% ipython --no-banner

In [1]: import numpy as np

In [2]: import numpy.linalg as la

In [3]: np.set_printoptions(precision=1, suppress=True, linewidth=140)

In [4]: rd = lambda a: np.round(a, 1) + 0

In [5]: F = np.loadtxt("out12.csv", delimiter=",")

In [6]: print(F)
[[ 0.  0. -3.  0.  0.  0. -5. -3.  1.  0.  0.]
 [ 0.  0.  0.  0.  4. -1.  0.  0. -3.  0.  3.]
 [ 0.  0.  0.  2. -5.  1.  0.  0.  0. -4.  0.]
 [ 4.  0.  0.  0.  0.  0.  0.  0.  0.  0.  0.]
 [ 0.  0.  0.  0.  0.  0.  0. -4. -4.  0.  0.]
 [ 0.  0.  0.  0.  0.  0.  5. -2.  0.  0.  0.]
 [ 0. -5.  0.  0.  2. -2.  5.  0.  0.  0.  0.]
 [ 0.  0.  0.  0.  0.  0.  0. -3.  0.  0.  0.]
 [-2.  0.  3.  2.  0.  2.  0. -2.  0.  2. -2.]
 [ 1.  4.  0.  0. -4.  0.  0.  0.  0. -1.  0.]
 [ 0. -5. -1.  0.  4.  0.  0.  0. -1.  0.  3.]]

In [7]: left, s, VT = la.svd(F, full_matrices=False)

In [8]: print(rd(np.abs(VT[0])))
[0.  0.6 0.  0.1 0.7 0.2 0.3 0.  0.2 0.1 0.2]

In [9]: print(np.abs(left[:, 0]).round(6).argmax())
10

In [10]: print(rd(left.T @ left))
[[1. 0. 0. 0. 0. 0. 0. 0. 0. 0. 0.]
 [0. 1. 0. 0. 0. 0. 0. 0. 0. 0. 0.]
 [0. 0. 1. 0. 0. 0. 0. 0. 0. 0. 0.]
 [0. 0. 0. 1. 0. 0. 0. 0. 0. 0. 0.]
 [0. 0. 0. 0. 1. 0. 0. 0. 0. 0. 0.]
 [0. 0. 0. 0. 0. 1. 0. 0. 0. 0. 0.]
 [0. 0. 0. 0. 0. 0. 1. 0. 0. 0. 0.]
 [0. 0. 0. 0. 0. 0. 0. 1. 0. 0. 0.]
 [0. 0. 0. 0. 0. 0. 0. 0. 1. 0. 0.]
 [0. 0. 0. 0. 0. 0. 0. 0. 0. 1. 0.]
 [0. 0. 0. 0. 0. 0. 0. 0. 0. 0. 1.]]

In [11]: print(F @ F)
[[ -2.  25.   3.  -4.   5.   9. -25.   7.   0.  14.  -2.]
 [  6. -15. -12.  -6.  12.  -6.  -5.  -8. -19.  -6.  15.]
 [  4. -16.   0.   0.  16.   0.   5.  18.  20.   4.   0.]
 [  0.   0. -12.   0.   0.   0. -20. -12.   4.   0.   0.]
 [  8.   0. -12.  -8.   0.  -8.   0.  20.   0.  -8.   8.]
 [  0. -25.   0.   0.  10. -10.  25.   6.   0.   0.   0.]
 [  0. -25.   0.   0. -10.  -5.  15.  -4.   7.   0. -15.]
 [  0.   0.   0.   0.   0.   0.   0.   9.   0.   0.   0.]
 [ 10.  18.   8.   6. -31.   3.  20.   8.   0. -14.  -6.]
 [ -1.  -4.  -3.   0.  20.  -4.  -5.  13.   5.   1.  12.]
 [  2. -15.  -6.  -4.  -3.   2.   0. -14.  -4.   2.  -4.]]

In [12]: print(np.allclose(F, F.T))
False

In [13]: print(np.allclose(F @ F.T, F.T @ F))
False

In [14]: rng = np.random.default_rng(319823)

In [15]: lab = rng.permutation(11)

In [16]: print(lab)
[ 5  0  3  9  8  2  1 10  4  7  6]

In [17]: out = F[lab][:, lab]

In [18]: print(np.trace(out))
4.0

In [19]: print(rd(la.det(out)), rd(la.det(F[lab])))
836640.0 -836640.0

In [20]: print(out)
[[ 0.  0.  0.  0.  0.  0.  0.  0.  0. -2.  5.]
 [ 0.  0.  0.  0.  1. -3.  0.  0.  0. -3. -5.]
 [ 0.  4.  0.  0.  0.  0.  0.  0.  0.  0.  0.]
 [ 0.  1.  0. -1.  0.  0.  4.  0. -4.  0.  0.]
 [ 2. -2.  2.  2.  0.  3.  0. -2.  0. -2.  0.]
 [ 1.  0.  2. -4.  0.  0.  0.  0. -5.  0.  0.]
 [-1.  0.  0.  0. -3.  0.  0.  3.  4.  0.  0.]
 [ 0.  0.  0.  0. -1. -1. -5.  3.  4.  0.  0.]
 [ 0.  0.  0.  0. -4.  0.  0.  0.  0. -4.  0.]
 [ 0.  0.  0.  0.  0.  0.  0.  0.  0. -3.  0.]
 [-2.  0.  0.  0.  0.  0. -5.  0.  2.  0.  5.]]

In [21]: print(np.diag(out))
[ 0.  0.  0. -1.  0.  0.  0.  3.  0. -3.  5.]
